In [1]: import numpy as np

In [2]: np.set_printoptions(precision=2, suppress=True, linewidth=120)

In [3]: def tidy(a):
   ...:     return np.round(a, 2) + 0
   ...: 

In [4]: M = np.loadtxt("block12.csv", delimiter=",")

In [5]: M
Out[5]: 
array([[-1.,  0.,  2.,  2.,  0.,  0.,  0.,  0., -1.,  0.,  0.,  0.],
       [ 0.,  1.,  0.,  0., -2.,  2., -2.,  2.,  0.,  2., -1.,  0.],
       [-1.,  0., -1., -2.,  0.,  0.,  0.,  0.,  2.,  0.,  0.,  0.],
       [ 0.,  0.,  0.,  1.,  0.,  0.,  0.,  0.,  2.,  0.,  0., -1.],
       [ 0., -1.,  0.,  0.,  1.,  2.,  1., -1.,  0.,  0.,  0.,  0.],
       [ 0.,  0.,  0.,  0.,  2., -1., -1., -2.,  0.,  2.,  0.,  0.],
       [ 0.,  1.,  0.,  0.,  1.,  0.,  2.,  2.,  0.,  0.,  2.,  0.],
       [ 0., -1.,  0.,  0., -2.,  0.,  1.,  2.,  0., -1.,  2.,  0.],
       [-1.,  0.,  2., -1.,  0.,  0.,  0.,  0., -1.,  0.,  0.,  2.],
       [ 0., -1.,  0.,  0., -2., -2.,  0.,  1.,  0.,  0., -2.,  0.],
       [ 0., -2.,  0.,  0.,  1., -2., -1., -1.,  0.,  0.,  0.,  0.],
       [-1.,  0.,  1.,  1.,  0.,  0.,  0.,  0.,  0.,  0.,  0., -2.]])

In [6]: tidy(np.sort(np.abs(np.linalg.eigvals(M))))
Out[6]: array([0.59, 1.88, 1.88, 2.21, 2.21, 2.83, 3.18, 3.18, 3.32, 3.32, 3.38, 3.38])

In [7]: assert M == M.T
ValueError: The truth value of an array with more than one element is ambiguous. Use a.any() or a.all()


In [8]: np.allclose(M, M.T)
Out[8]: False

In [9]: tidy(np.linalg.matrix_power(M, 2))
Out[9]: 
array([[  0.,   0.,  -6.,  -3.,   0.,   0.,   0.,   0.,  10.,   0.,   0.,  -4.],
       [  0.,  -1.,   0.,   0., -11.,  -6.,  -7.,   3.,   0.,   4.,  -5.,   0.],
       [  0.,   0.,   3.,  -4.,   0.,   0.,   0.,   0.,  -7.,   0.,   0.,   6.],
       [ -1.,   0.,   3.,  -2.,   0.,   0.,   0.,   0.,   0.,   0.,   0.,   5.],
       [  0.,   0.,   0.,   0.,  10.,  -2.,   2.,  -7.,   0.,   3.,   1.,   0.],
       [  0.,  -3.,   0.,   0.,  -1.,   1.,  -1.,  -4.,   0.,   0., -10.,   0.],
       [  0.,  -4.,   0.,   0.,  -1.,   0.,   3.,   7.,   0.,   0.,   7.,   0.],
       [  0.,  -3.,   0.,   0.,   1.,  -8.,   2.,   3.,   0.,  -4.,   9.,   0.],
       [ -2.,   0.,  -4.,  -4.,   0.,   0.,   0.,   0.,   4.,   0.,   0.,  -5.],
       [  0.,   4.,   0.,   0.,  -8.,   0.,   5.,   8.,   0.,  -7.,   3.,   0.],
       [  0.,  -3.,   0.,   0.,   2.,   0.,   4.,  -5.,   0.,  -7.,  -2.,   0.],
       [  2.,   0.,  -5.,  -5.,   0.,   0.,   0.,   0.,   5.,   0.,   0.,   3.]])

In [10]: (M - M.T) / 2
Out[10]: 
array([[ 0. ,  0. ,  1.5,  1. ,  0. ,  0. ,  0. ,  0. ,  0. ,  0. ,  0. ,  0.5],
       [ 0. ,  0. ,  0. ,  0. , -0.5,  1. , -1.5,  1.5,  0. ,  1.5,  0.5,  0. ],
       [-1.5,  0. ,  0. , -1. ,  0. ,  0. ,  0. ,  0. ,  0. ,  0. ,  0. , -0.5],
       [-1. ,  0. ,  1. ,  0. ,  0. ,  0. ,  0. ,  0. ,  1.5,  0. ,  0. , -1. ],
       [ 0. ,  0.5,  0. ,  0. ,  0. ,  0. ,  0. ,  0.5,  0. ,  1. , -0.5,  0. ],
       [ 0. , -1. ,  0. ,  0. ,  0. ,  0. , -0.5, -1. ,  0. ,  2. ,  1. ,  0. ],
       [ 0. ,  1.5,  0. ,  0. ,  0. ,  0.5,  0. ,  0.5,  0. ,  0. ,  1.5,  0. ],
       [ 0. , -1.5,  0. ,  0. , -0.5,  1. , -0.5,  0. ,  0. , -1. ,  1.5,  0. ],
       [ 0. ,  0. ,  0. , -1.5,  0. ,  0. ,  0. ,  0. ,  0. ,  0. ,  0. ,  1. ],
       [ 0. , -1.5,  0. ,  0. , -1. , -2. ,  0. ,  1. ,  0. ,  0. , -1. ,  0. ],
       [ 0. , -0.5,  0. ,  0. ,  0.5, -1. , -1.5, -1.5,  0. ,  1. ,  0. ,  0. ],
       [-0.5,  0. ,  0.5,  1. ,  0. ,  0. ,  0. ,  0. , -1. ,  0. ,  0. ,  0. ]])

In [11]: tidy(np.abs(np.linalg.eigvals(M)).max())
Out[11]: np.float64(3.38)

In [12]: M.inv()
AttributeError: 'numpy.ndarray' object has no attribute 'inv'


In [13]: tidy(np.linalg.det(M))
Out[13]: np.float64(-36960.0)

In [14]: np.allclose(M @ M.T, M.T @ M)
Out[14]: False
